>>> import numpy as np
>>> from numpy import linalg as LA
>>> np.set_printoptions(precision=2, suppress=True, linewidth=140)
>>> rd = lambda a: np.round(a, 2) + 0
>>> W0 = np.load("m.npy")
>>> rd(W0)
array([[ 2.82, -1.69,  2.75, -0.9 , -2.31,  0.7 ],
       [-3.99,  0.53, -2.15, -1.56,  0.44, -1.25],
       [-0.03, -1.95,  1.81, -2.99, -2.98, -0.27],
       [ 1.24,  1.72, -1.09,  3.37,  2.75,  0.64],
       [ 3.02, -1.61,  2.75, -0.66, -2.17,  0.78],
       [ 0.14, -1.97,  1.9 , -2.92, -2.99, -0.22],
       [-2.76,  1.71, -2.74,  0.97,  2.35, -0.68],
       [ 3.99, -0.46,  2.09,  1.67, -0.33,  1.26],
       [-0.75, -1.84,  1.4 , -3.25, -2.87, -0.5 ],
       [-1.89,  1.93, -2.58,  1.82,  2.76, -0.36],
       [ 1.38, -1.98,  2.42, -2.21, -2.9 ,  0.19],
       [ 3.53,  0.54,  0.96,  2.91,  1.15,  1.24],
       [-2.76,  1.71, -2.74,  0.97,  2.35, -0.68],
       [ 3.3 ,  0.75,  0.67,  3.1 ,  1.45,  1.19],
       [-2.33,  1.84, -2.68,  1.42,  2.59, -0.52],
       [ 2.57,  1.22, -0.07,  3.38,  2.1 ,  1.02],
       [-3.65,  1.19, -2.62, -0.35,  1.47, -1.04],
       [-3.28, -0.76, -0.66, -3.11, -1.46, -1.19]])
>>> A2 = W0 / LA.norm(W0, axis=1, keepdims=True)
>>> C2 = A2 @ A2.T
>>> rd(np.degrees(np.arccos(np.clip(C2[16, 11], -1, 1))))
np.float64(127.97)
>>> rd(C2[16])
array([-0.93,  0.93, -0.4 ,  0.1 , -0.96, -0.44,  0.93, -0.92, -0.23,  0.79, -0.7 , -0.62,  0.93, -0.52,  0.86, -0.28,  1.  ,  0.52])
>>> Ac = W0 - W0.mean(axis=0)
>>> V = LA.svd(Ac)[2][:2]
>>> A2 = Ac - Ac @ V.T @ V
>>> rd(np.diag(V.T @ V))
array([0.64, 0.16, 0.3 , 0.47, 0.36, 0.07])
>>> rd(LA.norm(A2) / LA.norm(Ac))
np.float64(0.0)
>>> rd(A2.std(axis=0))
array([0., 0., 0., 0., 0., 0.])
>>> LA.norm(A2, axis=1).round(6).argmax()
np.int64(0)
>>> Ac = W0 - W0.mean(axis=0)
>>> U, sig, Vh = LA.svd(Ac, full_matrices=False)
>>> np.abs(Vh[0]).argmax()
np.int64(4)
>>> np.searchsorted(np.cumsum(sig ** 2) / (sig ** 2).sum(), 0.9) + 1
np.int64(2)
>>> rd(sig)
array([16.24, 13.63,  0.  ,  0.  ,  0.  ,  0.  ])
>>> rd(Vh[0] * np.sign(Vh[0, np.abs(Vh[0]).argmax()]))
array([-0.4 ,  0.38, -0.52,  0.34,  0.54, -0.08])
>>> basis = W0[[6, 7]].astype(float)
>>> for _ in range(5):
...     idx = LA.norm(W0[:, None] - basis, axis=-1).argmin(axis=1)
...     basis = np.array([W0[idx == j].mean(axis=0) for j in range(2)])
... 
>>> idx
array([1, 0, 1, 0, 1, 1, 0, 1, 1, 0, 1, 1, 0, 1, 0, 1, 0, 0])
>>> rd(basis)
array([[-2.43,  1.23, -2.16,  0.44,  1.66, -0.64],
       [ 2.  , -0.9 ,  1.67, -0.19, -1.19,  0.54]])
>>> np.abs(basis[1] - basis[0]).argmax()
np.int64(0)
>>> rd(basis[1] - basis[0])
array([ 4.43, -2.13,  3.83, -0.63, -2.84,  1.17])
>>> M = np.load("arr.npy")
>>> M
array([[3, 2, 0, 0, 0, 0, 2, 1, 1],
       [2, 3, 2, 0, 0, 0, 0, 2, 1],
       [0, 2, 3, 2, 0, 0, 0, 0, 2],
       [0, 0, 2, 3, 2, 0, 0, 0, 0],
       [0, 0, 0, 2, 3, 2, 0, 0, 0],
       [0, 0, 0, 0, 2, 3, 2, 0, 0],
       [2, 0, 0, 0, 0, 2, 3, 2, 0],
       [1, 2, 0, 0, 0, 0, 2, 3, 2],
       [1, 1, 2, 0, 0, 0, 0, 2, 3]])
>>> # symmetric, so the eigenvalues are real
>>> r0 = np.array([-1, -2, 1, -2, -1, 1, -1, -2, 2])
>>> A2 = M + np.outer(r0, np.eye(9)[5])
>>> rd(LA.det(A2) / LA.det(M)), rd(1 + LA.solve(M, r0)[5])
(np.float64(1.66), np.float64(1.66))
>>> LA.matrix_rank(A2 - M)
np.int64(1)
>>> Q, V = LA.qr(M[:, :3])[0], LA.qr(M[:, 3:])[0]
>>> sig = LA.svd(Q.T @ V, compute_uv=False)
>>> rd(sig)
array([0.93, 0.85, 0.47])
>>> rd(LA.norm(Q @ Q.T - V @ V.T, 2))
np.float64(1.0)
>>> (sig > 0.9).sum()
np.int64(1)
>>> arr = np.load("block1.npy")
>>> arr
array([[0, 0, 0, 0, 2, 0, 0, 0, 0],
       [0, 0, 0, 0, 0, 0, 0, 0, 0],
       [0, 0, 0, 0, 0, 0, 0, 0, 2],
       [0, 0, 0, 0, 0, 0, 0, 2, 0],
       [2, 0, 0, 0, 0, 0, 0, 0, 0],
       [0, 0, 0, 0, 0, 0, 0, 0, 0],
       [0, 0, 0, 0, 0, 2, 0, 0, 0],
       [0, 0, 0, 1, 0, 0, 0, 0, 0],
       [0, 0, 0, 0, 0, 0, 0, 0, 0]])
>>> LA.matrix_rank(arr)
np.int64(6)
>>> np.unravel_index(np.abs(arr).argmax(), arr.shape)
(np.int64(0), np.int64(4))
>>> np.count_nonzero(arr)
np.int64(6)
>>> rd(LA.norm(arr))
np.float64(4.58)
>>> U, sig, Vh = LA.svd(arr)
>>> V = Vh[:(sig > 1e-8).sum()]
>>> rng = np.random.default_rng(170966)
>>> vec = arr[2] + 3 * arr[8] + rng.integers(2) * np.eye(9)[1]
>>> vec
array([0., 0., 0., 0., 0., 0., 0., 0., 2.])
>>> V.T @ V
array([[1., 0., 0., 0., 0., 0., 0., 0., 0.],
       [0., 0., 0., 0., 0., 0., 0., 0., 0.],
       [0., 0., 0., 0., 0., 0., 0., 0., 0.],
       [0., 0., 0., 1., 0., 0., 0., 0., 0.],
       [0., 0., 0., 0., 1., 0., 0., 0., 0.],
       [0., 0., 0., 0., 0., 1., 0., 0., 0.],
       [0., 0., 0., 0., 0., 0., 0., 0., 0.],
       [0., 0., 0., 0., 0., 0., 0., 1., 0.],
       [0., 0., 0., 0., 0., 0., 0., 0., 1.]])
>>> rd(LA.norm(vec - V.T @ V @ vec))
np.float64(0.0)
>>> LA.matrix_rank(np.vstack([arr, vec]))
np.int64(6)
>>> (arr + arr.T) / 2
array([[0. , 0. , 0. , 0. , 2. , 0. , 0. , 0. , 0. ],
       [0. , 0. , 0. , 0. , 0. , 0. , 0. , 0. , 0. ],
       [0. , 0. , 0. , 0. , 0. , 0. , 0. , 0. , 1. ],
       [0. , 0. , 0. , 0. , 0. , 0. , 0. , 1.5, 0. ],
       [2. , 0. , 0. , 0. , 0. , 0. , 0. , 0. , 0. ],
       [0. , 0. , 0. , 0. , 0. , 0. , 1. , 0. , 0. ],
       [0. , 0. , 0. , 0. , 0. , 1. , 0. , 0. , 0. ],
       [0. , 0. , 0. , 1.5, 0. , 0. , 0. , 0. , 0. ],
       [0. , 0. , 1. , 0. , 0. , 0. , 0. , 0. , 0. ]])
>>> np.allclose(arr, arr.T)
False
>>> rd(LA.det(arr))
np.float64(0.0)
